>>> import numpy as np
>>> import numpy.linalg as la
>>> np.set_printoptions(suppress=True, linewidth=160)
>>> def tidy(a):
...     return np.round(a, 2) + 0
... 
>>> K = np.load("mat.npy")
>>> print(K)
[[ -1.1    7.95  20.92  -0.03]
 [  0.43   9.47  21.97  -0.11]
 [  4.02  -2.85  -7.36  19.25]
 [  3.06  -4.47 -10.    19.95]
 [ -1.21  18.58 -16.42  35.99]
 [  4.76  -4.99  -9.17  19.5 ]
 [  0.11   5.09  21.1   -0.42]
 [ -1.11   8.69  21.23   0.65]
 [  3.15  -3.45  -7.69  21.2 ]
 [ -2.36  20.99 -16.99  36.15]
 [ -2.04  19.18 -14.98  38.45]
 [  0.93  20.08 -15.78  36.5 ]
 [  0.29   8.01  23.65  -0.12]
 [ -2.47  18.63 -15.56  35.68]
 [ -3.1   20.76 -15.37  35.96]
 [ -1.45  18.93 -15.41  35.63]
 [ -2.3   19.96 -14.61  37.12]
 [ -0.07   7.85  23.7   -0.72]
 [  0.79   9.36  21.31  -1.05]
 [  2.85  -3.12  -9.15  20.61]
 [  1.97   7.9   21.14   0.95]
 [  0.12   8.85  21.47   1.08]
 [ -0.92  20.22 -15.3   34.47]
 [ -0.54   7.72  21.25   0.99]
 [  3.45  -4.39  -7.73  20.75]
 [ -2.25  18.22 -15.75  34.48]]
>>> Xc = K - K.mean(axis=0)
>>> vecs = la.svd(Xc)[2][:3]
>>> Y = Xc - Xc @ vecs.T @ vecs
>>> print(tidy((Xc @ vecs.T).std(axis=0)))
[23.46  8.84  0.92]
>>> print(tidy(np.cov(Xc @ vecs.T, rowvar=False)))
[[572.25   0.     0.  ]
 [  0.    81.28   0.  ]
 [  0.     0.     0.88]]
>>> rng = np.random.default_rng(14)
>>> Y = K + rng.integers(-2, 3, (26, 3)) @ rng.integers(-2, 3, (3, 4))
>>> print(tidy(Y))
[[  0.9    3.95  24.92   0.97]
 [ -5.57  14.47  16.97   6.89]
 [ 10.02  -9.85  -0.36  16.25]
 [ -0.94   0.53 -15.    21.95]
 [  4.79  10.58  -8.42  35.99]
 [  6.76  -5.99  -8.17  15.5 ]
 [ -3.89  10.09  16.1   -0.42]
 [  6.89   1.69  28.23  -7.35]
 [  3.15  -5.45  -5.69  24.2 ]
 [  3.64  15.99 -11.99  29.15]
 [  1.96  17.18 -12.98  32.45]
 [  0.93  19.08 -14.78  37.5 ]
 [  2.29   8.01  23.65  -7.12]
 [ -2.47  17.63 -14.56  37.68]
 [ -3.1   19.76 -14.37  35.96]
 [ -3.45  20.93 -17.41  37.63]
 [ -4.3   21.96 -16.61  37.12]
 [ -0.07   5.85  25.7    5.28]
 [  6.79   1.36  29.31  -2.05]
 [  2.85  -5.12  -7.15  26.61]
 [  9.97   1.9   27.14  -9.05]
 [  0.12   9.85  20.47  -2.92]
 [ -2.92  24.22 -19.3   30.47]
 [ -0.54   9.72  19.25  -2.01]
 [  5.45  -5.39  -6.73  16.75]
 [-10.25  24.22 -21.75  44.48]]
>>> print(tidy(Y - K))
[[  2.  -4.   4.   1.]
 [ -6.   5.  -5.   7.]
 [  6.  -7.   7.  -3.]
 [ -4.   5.  -5.   2.]
 [  6.  -8.   8.   0.]
 [  2.  -1.   1.  -4.]
 [ -4.   5.  -5.   0.]
 [  8.  -7.   7.  -8.]
 [  0.  -2.   2.   3.]
 [  6.  -5.   5.  -7.]
 [  4.  -2.   2.  -6.]
 [  0.  -1.   1.   1.]
 [  2.   0.   0.  -7.]
 [  0.  -1.   1.   2.]
 [  0.  -1.   1.   0.]
 [ -2.   2.  -2.   2.]
 [ -2.   2.  -2.   0.]
 [  0.  -2.   2.   6.]
 [  6.  -8.   8.  -1.]
 [  0.  -2.   2.   6.]
 [  8.  -6.   6. -10.]
 [  0.   1.  -1.  -4.]
 [ -2.   4.  -4.  -4.]
 [  0.   2.  -2.  -3.]
 [  2.  -1.   1.  -4.]
 [ -8.   6.  -6.  10.]]
>>> print(tidy(np.abs(Y - K).sum(axis=1)))
[11. 23. 23. 16. 22.  8. 14. 30.  7. 23. 14.  3.  9.  4.  2.  8.  6. 10. 23. 10. 30.  6. 14.  7.  8. 30.]
>>> m1 = np.array([[-2, 1, 4], [1, 6, -2], [4, -2, 2]])
>>> idx = rng.permutation(3)
>>> print(idx)
[2 0 1]
>>> Y = m1[idx][:, idx]
>>> print(Y)
[[ 2  4 -2]
 [ 4 -2  1]
 [-2  1  6]]
>>> print(np.diag(Y))
[ 2 -2  6]
>>> X = np.loadtxt("w.csv", delimiter=",")
>>> print(tidy(X))
[[ 0.07  1.  ]
 [ 1.   -0.07]]
>>> Y = la.inv(X)
>>> print(tidy(la.det(X) * Y))
[[-0.07 -1.  ]
 [-1.    0.07]]
>>> print(np.allclose(Y, X.T))
True
>>> print(tidy(la.cond(X)))
1.0
>>> print(tidy(Y))
[[ 0.07  1.  ]
 [ 1.   -0.07]]
>>> print(tidy(la.inv(Y)))
[[ 0.07  1.  ]
 [ 1.   -0.07]]
